$ ipython --no-banner

In [1]: import numpy as np

In [2]: np.set_printoptions(suppress=True, linewidth=160)

In [3]: def tidy(a):
   ...:     return np.round(a, 1) + 0
   ...: 

In [4]: E = np.loadtxt("block7.csv", delimiter=",")

In [5]: print(tidy(E))
[[-0.1  0.5  0.6 -0.5  0.1  0.3]
 [-0.6  0.3  0.   0.2 -0.7  0. ]
 [-0.3  0.5 -0.2  0.   0.4 -0.7]
 [-0.3  0.1 -0.7 -0.2  0.3  0.5]
 [ 0.6  0.4 -0.4 -0.3 -0.5 -0.1]
 [ 0.3  0.5  0.   0.7  0.1  0.3]]

In [6]: rng = np.random.default_rng(17)

In [7]: Y = E + rng.integers(-2, 3, (6, 2)) @ rng.integers(-2, 3, (2, 6))

In [8]: print(tidy(Y))
[[-2.1 -3.5  1.6 -1.5 -3.9  3.3]
 [-0.6  4.3 -2.   0.2  5.3 -4. ]
 [-0.3  0.5 -0.2  0.   0.4 -0.7]
 [ 3.7  2.1  0.3  1.8 -0.7  0.5]
 [-1.4  2.4 -2.4 -1.3  4.5 -3.1]
 [ 2.3  2.5  0.   1.7  1.1 -0.7]]

In [9]: print(np.abs(Y - E).sum(axis=1))
[15. 16.  0. 10. 15.  7.]

In [10]: print(tidy(Y - E))
[[-2. -4.  1. -1. -4.  3.]
 [ 0.  4. -2.  0.  6. -4.]
 [ 0.  0.  0.  0.  0.  0.]
 [ 4.  2.  1.  2. -1.  0.]
 [-2.  2. -2. -1.  5. -3.]
 [ 2.  2.  0.  1.  1. -1.]]

In [11]: Y = np.array([[0, -2], [1, 2], [-2, -1], [0, -2], [1, -1], [1, 1]])

In [12]: Y @ E
ValueError: matmul: Input operand 1 has a mismatch in its core dimension 0, with gufunc signature (n?,k),(k,m?)->(n?,m?) (size 6 is different from 2)


In [13]: print(np.linalg.matrix_rank(E @ Y))
2

In [14]: m1 = np.array([[2.0, 1.0, 0.0, 0.0, 0.0, 0.0, 0.0, 0.0],
    ...:     [0.0, 2.0, 1.0, 0.0, 0.0, 0.0, 0.0, 0.0],
    ...:     [0.0, 0.0, 2.0, 1.0, 0.0, 0.0, 0.0, 0.0],
    ...:     [0.0, 0.0, 0.0, 2.0, 1.0, 0.0, 0.0, 0.0],
    ...:     [0.0, 0.0, 0.0, 0.0, 2.0, 1.0, 0.0, 0.0],
    ...:     [0.0, 0.0, 0.0, 0.0, 0.0, 2.0, 1.0, 0.0],
    ...:     [0.0, 0.0, 0.0, 0.0, 0.0, 0.0, 2.0, 1.0],
    ...:     [0.0, 0.0, 0.0, 0.0, 0.0, 0.0, 0.0, 2.0]])

In [15]: print(m1)
[[2. 1. 0. 0. 0. 0. 0. 0.]
 [0. 2. 1. 0. 0. 0. 0. 0.]
 [0. 0. 2. 1. 0. 0. 0. 0.]
 [0. 0. 0. 2. 1. 0. 0. 0.]
 [0. 0. 0. 0. 2. 1. 0. 0.]
 [0. 0. 0. 0. 0. 2. 1. 0.]
 [0. 0. 0. 0. 0. 0. 2. 1.]
 [0. 0. 0. 0. 0. 0. 0. 2.]]

In [16]: # triangular

In [17]: Y = np.linalg.invert(m1)
AttributeError: module 'numpy.linalg' has no attribute 'invert'


In [18]: Y = np.linalg.inv(m1)

In [19]: print((np.abs(Y) > 1e-9).astype(int))
[[1 1 1 1 1 1 1 1]
 [0 1 1 1 1 1 1 1]
 [0 0 1 1 1 1 1 1]
 [0 0 0 1 1 1 1 1]
 [0 0 0 0 1 1 1 1]
 [0 0 0 0 0 1 1 1]
 [0 0 0 0 0 0 1 1]
 [0 0 0 0 0 0 0 1]]

In [20]: print(np.allclose(Y, m1.T))
False

In [21]: K = np.load("run5.npy")

In [22]: print(K)
[[-2 -1  2 -4 -2  4]
 [ 1  2 -2  2  4 -4]
 [ 0  0 -1  0  0 -2]
 [ 0  0  0 -6 -3  6]
 [ 0  0  0  3  6 -6]
 [ 0  0  0  0  0 -3]]

In [23]: q, Rm = np.linalg.qr(K)

In [24]: print(tidy(abs(Rm[0, 0])), tidy(np.linalg.norm(K[:, 0])))
2.2 2.2

In [25]: print(tidy(Rm))
[[ 2.2  1.8 -2.7  4.5  3.6 -5.4]
 [ 0.   1.3 -0.9  0.   2.7 -1.8]
 [ 0.   0.  -1.   0.   0.  -2. ]
 [ 0.   0.   0.   6.7  5.4 -8. ]
 [ 0.   0.   0.   0.   4.  -2.7]
 [ 0.   0.   0.   0.   0.  -3. ]]

In [26]: print(tidy(np.abs(np.diag(Rm))))
[2.2 1.3 1.  6.7 4.  3. ]

In [27]: z = rng.permutation(6)

In [28]: print(z)
[3 5 0 2 4 1]

In [29]: Y = K[z][:, z]

In [30]: print(np.diag(Y))
[-6 -3 -2 -1  6  2]

In [31]: print(Y)
[[-6  6  0  0 -3  0]
 [ 0 -3  0  0  0  0]
 [-4  4 -2  2 -2 -1]
 [ 0 -2  0 -1  0  0]
 [ 3 -6  0  0  6  0]
 [ 2 -4  1 -2  4  2]]

In [32]: z = rng.permutation(6)

In [33]: print(z)
[1 2 3 5 0 4]

In [34]: Y = E[z][:, z]

In [35]: print(np.allclose(Y, E))
False

In [36]: print(tidy(np.trace(Y)))
-0.4

In [37]: print(tidy(np.sort(np.abs(np.linalg.eigvals(Y)))))
[1. 1. 1. 1. 1. 1.]

In [38]: z = rng.permutation(6)

In [39]: Y = K[:, z] * rng.choice([-1, 1], 6)

In [40]: print(Y)
[[-2 -4 -4  2  1 -2]
 [ 2  4  2 -4 -2  1]
 [ 1  2  0  0  0  0]
 [ 0 -6 -6  3  0  0]
 [ 0  6  3 -6  0  0]
 [ 0  3  0  0  0  0]]

In [41]: Uu, _, vt = np.linalg.svd(K.T @ Y)

In [42]: print(z)
[2 5 3 4 1 0]

In [43]: print(np.linalg.matrix_power(K, 3))
[[  -6   -3   10 -156  -78  260]
 [   3    6   -6   78  156 -156]
 [   0    0   -1    0    0  -26]
 [   0    0    0 -162  -81  270]
 [   0    0    0   81  162 -162]
 [   0    0    0    0    0  -27]]

In [44]: np.linalg.determinant(K)
AttributeError: module 'numpy.linalg' has no attribute 'determinant'


In [45]: print(tidy(np.linalg.det(K)))
243.0

In [46]: print(np.allclose(K, K.T))
False

In [47]: feats = np.array([[0, -12, -1, -15, 10],
    ...:     [12, 0, -8, -1, 0],
    ...:     [1, 8, 0, 7, 5],
    ...:     [15, 1, -7, 0, 5],
    ...:     [-10, 0, -5, -5, 0]])

In [48]: print(feats)
[[  0 -12  -1 -15  10]
 [ 12   0  -8  -1   0]
 [  1   8   0   7   5]
 [ 15   1  -7   0   5]
 [-10   0  -5  -5   0]]

In [49]: W = np.array([[2, 2, 0, -2],
    ...:     [0, 3, -3, 3],
    ...:     [0, 2, -2, 1],
    ...:     [1, 2, -1, 3],
    ...:     [1, -3, -1, 1]])

In [50]: coef = np.array([6, -5, -2, -6])

In [51]: act = np.maximum(feats @ W + coef, 0)

In [52]: print(np.linalg.matrix_rank(act))
4

In [53]: basis = np.array([[1, 0], [3, 2], [0, 2], [2, 2]])

In [54]: print(act @ basis)
[[  1  82]
 [ 32  32]
 [164 124]
 [ 41   8]
 [  0  26]]

In [55]: Uu, s, vt = np.linalg.svd(feats)

In [56]: print(np.argmax(s[:-1] / (s[1:] + 1e-6)) + 1)
4

In [57]: print(tidy(s))
[23.4 23.4  9.2  9.2  0. ]

In [58]: Y = Uu[:, :4] @ np.diag(s[:4]) @ vt[:4]

In [59]: print(tidy(np.linalg.norm(feats - Y) / np.linalg.norm(feats)))
0.0

In [60]: print(tidy(np.abs(feats - Y).max()))
0.0

In [61]: print(tidy(Y))
[[  0. -12.  -1. -15.  10.]
 [ 12.   0.  -8.  -1.   0.]
 [  1.   8.   0.   7.   5.]
 [ 15.   1.  -7.   0.   5.]
 [-10.   0.  -5.  -5.   0.]]

In [62]: Y = feats / np.linalg.norm(feats, axis=1, keepdims=True)

In [63]: cov = Y @ Y.T

In [64]: print(np.argwhere(np.triu(np.abs(cov) > 0.95, 1)))
[]

In [65]: print(tidy(cov))
[[ 1.   0.1 -0.6  0.1  0.3]
 [ 0.1  1.   0.   0.9 -0.4]
 [-0.6  0.   1.   0.2 -0.3]
 [ 0.1  0.9  0.2  1.  -0.5]
 [ 0.3 -0.4 -0.3 -0.5  1. ]]

In [66]: print(tidy(np.degrees(np.arccos(np.clip(cov[4, 1], -1, 1)))))
115.1

In [67]: print((np.abs(cov) > 0.9).astype(int))
[[1 0 0 0 0]
 [0 1 0 1 0]
 [0 0 1 0 0]
 [0 1 0 1 0]
 [0 0 0 0 1]]

In [68]: print(tidy(cov[4]))
[ 0.3 -0.4 -0.3 -0.5  1. ]

In [69]: print((cov - 2 * np.eye(5)).round(6).argmax(axis=1))
[4 3 3 1 0]

In [70]: print(np.count_nonzero(cov))
25

In [71]: print(tidy(np.diff(cov, axis=0)))
[[-0.9  0.9  0.6  0.8 -0.7]
 [-0.7 -1.   1.  -0.7  0.1]
 [ 0.7  0.9 -0.8  0.8 -0.2]
 [ 0.2 -1.4 -0.5 -1.5  1.5]]

In [72]: np.linalg.rank(cov)
AttributeError: module 'numpy.linalg' has no attribute 'rank'


In [73]: print(tidy(cov.mean(axis=0)))
[0.2 0.3 0.1 0.4 0. ]

In [74]: print(tidy(cov - cov[0]))
[[ 0.   0.   0.   0.   0. ]
 [-0.9  0.9  0.6  0.8 -0.7]
 [-1.6  0.   1.6  0.1 -0.6]
 [-0.9  0.9  0.8  0.9 -0.8]
 [-0.7 -0.5  0.3 -0.7  0.7]]

In [75]: np.zeros(5, 5)
TypeError: Cannot interpret '5' as a data type


In [76]: print(tidy(cov.sum(axis=0)))
[0.9 1.6 0.4 1.8 0. ]

In [77]: cov[:, 5]
IndexError: index 5 is out of bounds for axis 1 with size 5
